>>> import numpy as np
>>> np.set_printoptions(suppress=True, linewidth=100)
>>> E = np.load("dump.npy")
>>> print(E)
[[3 4 0]
 [0 5 4]
 [0 1 4]]
>>> evals, V = np.linalg.eig(E)
>>> print(np.round(np.sort(np.linalg.eigvals(np.linalg.inv(E))), 2))
[0.15 0.33 0.41]
>>> print(E @ V[:, 0] - evals[0] * V[:, 0])
[0. 0. 0.]
>>> Q, V = np.linalg.qr(E[:, :2])[0], np.linalg.qr(E[:, 2:])[0]
>>> sig = np.linalg.svd(Q.T @ V, compute_uv=False)
>>> print((sig > 0.9).sum())
0
>>> print(np.round(np.degrees(np.arccos(sig.clip(0, 1))), 2))
[33.69]
>>> Y = np.array([[0, 3], [-2, -1]])
>>> C = np.kron(Y, E)
>>> print(round(float(np.linalg.norm(C, 2)), 2), round(np.linalg.norm(Y, 2) * np.linalg.norm(E, 2), 2))
25.88 25.88
>>> print(np.linalg.matrix_rank(C))
6
>>> print(C.shape)
(6, 6)
>>> print(np.round(np.linalg.det(2 * E), 2), np.round(np.linalg.det(E), 2))
384.0 48.0
>>> print(round(float(np.linalg.eigvals(E).sum().real), 2))
12.0
>>> print(round(float(np.linalg.det(E[::-1])), 2))
-48.0
>>> J = np.loadtxt("run7.csv", delimiter=",")
>>> print(J)
[[ 3.  0.  0.  0.]
 [ 0.  1.  0.  0.]
 [ 0.  0. -3.  0.]
 [ 0.  0.  0.  1.]]
>>> print([round(float(np.linalg.det(J[:i, :i])), 2) + 0 for i in range(1, 5)])
[3.0, 3.0, -9.0, -9.0]
>>> print(np.round(np.linalg.eigvalsh(J).min(), 2))
-3.0
>>> F = np.load("m.npy")
>>> print(F)
[[2 2 0 0]
 [2 1 0 0]
 [0 0 1 1]
 [0 0 1 2]]
>>> rng = np.random.default_rng(826425)
>>> idx = rng.permutation(4)
>>> print(idx)
[3 1 0 2]
>>> Y = F[idx][:, idx]
>>> print(np.round(np.sort(np.abs(np.linalg.eigvals(Y))), 2))
[0.38 0.56 2.62 3.56]
>>> print(np.round(np.linalg.det(Y), 2), np.round(np.linalg.det(F[idx]), 2))
-2.0 -2.0
>>> print(np.trace(Y))
6
>>> Y = F[0, 0] * F[1:] - np.outer(F[1:, 0], F[0])
>>> print(Y)
[[ 0 -2  0  0]
 [ 0  0  2  2]
 [ 0  0  2  4]]
>>> print(np.flatnonzero(~Y.round(6).any(axis=1)))
[]
>>> print((F != 0).astype(int))
[[1 1 0 0]
 [1 1 0 0]
 [0 0 1 1]
 [0 0 1 1]]
>>> print(np.flatnonzero(np.linalg.matrix_power((F != 0) + (F.T != 0) + np.eye(4), 4)[1]))
[0 1]
>>> print((np.linalg.matrix_power((F != 0) + (F.T != 0) + np.eye(4), 4) > 0).astype(int))
[[1 1 0 0]
 [1 1 0 0]
 [0 0 1 1]
 [0 0 1 1]]
>>> print(np.round(np.linalg.det(F), 2))
-2.0
>>> blk = np.stack([F, -1 * F, F[::-1]])
>>> print((blk @ F.T).shape)
(3, 4, 4)
>>> print(blk.shape)
(3, 4, 4)
>>> print(np.linalg.matrix_rank(blk))
[4 4 4]
>>> print(np.einsum("bij,cij->bc", blk, blk))
[[ 20 -20   0]
 [-20  20   0]
 [  0   0  20]]
>>> print([round(float(np.linalg.det(F[:i, :i])), 2) + 0 for i in range(1, 5)])
[2.0, -2.0, -2.0, -2.0]
>>> print(np.all(np.linalg.eigvalsh(F) > 0))
False
>>> M = np.load("mat.npy")
>>> print(M)
[[1 0 0 1]
 [2 2 2 1]
 [3 1 0 2]
 [0 3 1 0]]
>>> W = np.array([[3, 7], [2, 3], [1, 9], [3, 7]])
>>> c = np.array([3, -9])
>>> hid = np.maximum(M @ W + c, 0)
>>> print((hid > 0).mean(axis=0))
[1. 1.]
>>> print(np.linalg.matrix_rank(hid))
2
>>> C = np.array([[2, 2], [2, 0]])
>>> print(W @ C)
[[20  6]
 [10  4]
 [20  2]
 [20  6]]
>>> print(hid @ C)
[[ 28  18]
 [108  36]
 [ 98  40]
 [ 38  20]]
>>> Y = np.array([[7, 6, 7], [8, 0, 6], [0, 9, 4]])
>>> mat = Y - Y.T
>>> print(mat)
[[ 0 -2  7]
 [ 2  0 -3]
 [-7  3  0]]
>>> t = np.radians(60)
>>> R = np.eye(3)
>>> R[0, 0] = R[1, 1] = np.cos(t)
>>> R[0, 1], R[1, 0] = -np.sin(t), np.sin(t)
>>> print(R.round(2))
[[ 0.5  -0.87  0.  ]
 [ 0.87  0.5   0.  ]
 [ 0.    0.    1.  ]]
>>> Y = mat @ R.T
>>> print(np.allclose(np.linalg.norm(mat, axis=1), np.linalg.norm(Y, axis=1)))
True
>>> print(np.round(np.linalg.svd(mat, compute_uv=False), 2) + 0, np.round(np.linalg.svd(Y, compute_uv=False), 2) + 0)
[7.87 7.87 0.  ] [7.87 7.87 0.  ]
>>> A = np.array([[-36.0, -0.5, 0.1],
...     [-4.0, -1.9, -0.5],
...     [8.0, -0.5, -0.8],
...     [0.0, 0.3, 0.3]])
>>> Q, V = np.linalg.qr(A[:, :1])[0], np.linalg.qr(A[:, 1:])[0]
>>> sig = np.linalg.svd(Q.T @ V, compute_uv=False)
>>> print(round(np.linalg.norm(Q @ Q.T - V @ V.T, 2), 2))
1.0
>>> Y = A + rng.integers(-2, 3, (4, 1)) @ rng.integers(-2, 3, (1, 3))
>>> print(Y)
[[-36.    3.5   0.1]
 [ -4.   -1.9  -0.5]
 [  8.    3.5  -0.8]
 [  0.    2.3   0.3]]
>>> print(np.round(np.abs(Y - A).sum(axis=1), 2))
[4. 0. 4. 2.]
>>> print(np.linalg.matrix_rank(Y - A, tol=1e-8))
1
>>> x = np.array([-1, 5, -4])
>>> target = Y @ x
>>> c, lr = np.zeros(3), 1 / np.linalg.norm(Y, 2) ** 2
>>> for i in range(5):
...     c -= lr * Y.T @ (Y @ c - target)
...     if i % 1 == 0: print(i, round(np.linalg.norm(Y @ c - target), 2))
... 
0 26.5
1 25.98
2 25.48
3 24.98
4 24.5
>>> print(c.round(2))
[-1.27  0.57 -0.03]
>>> data = np.load("sample3.npy")
>>> print(data)
[[  1   1   1   0]
 [ -2   1   3  -3]
 [ -9   6  16 -15]]
>>> print(round(float(np.linalg.norm(data, 2) / np.linalg.norm(data)), 2))
1.0
>>> print(np.argsort(-np.linalg.norm(data, axis=0).round(6), kind="stable")[:3])
[2 3 0]
>>> print(np.linalg.cond(data) > 100)
True
>>> print(np.linalg.matrix_rank(data, rtol=0.1))
1
>>> idx = rng.permutation(3)
>>> print(idx)
[1 0 2]
>>> Y = mat[idx][:, idx]
>>> print(np.round(np.sort(np.abs(np.linalg.eigvals(Y))), 2) + 0)
[0.   7.87 7.87]
>>> print(Y)
[[ 0  2 -3]
 [-2  0  7]
 [ 3 -7  0]]
>>> print(np.diag(Y))
[0 0 0]
>>> print(np.allclose(Y, mat))
False
>>> arr = np.loadtxt("case12.csv", delimiter=",")
>>> print(arr)
[[-3.  0.  0.  0.]
 [ 0. -3.  0.  0.]
 [ 0.  0.  0.  0.]
 [ 0.  0.  0. -3.]]
>>> print([round(float(np.linalg.det(arr[:i, :i])), 2) + 0 for i in range(1, 5)])
[-3.0, 9.0, 0.0, 0.0]
>>> print(round(float(np.linalg.eigvalsh(arr).min()), 2))
-3.0
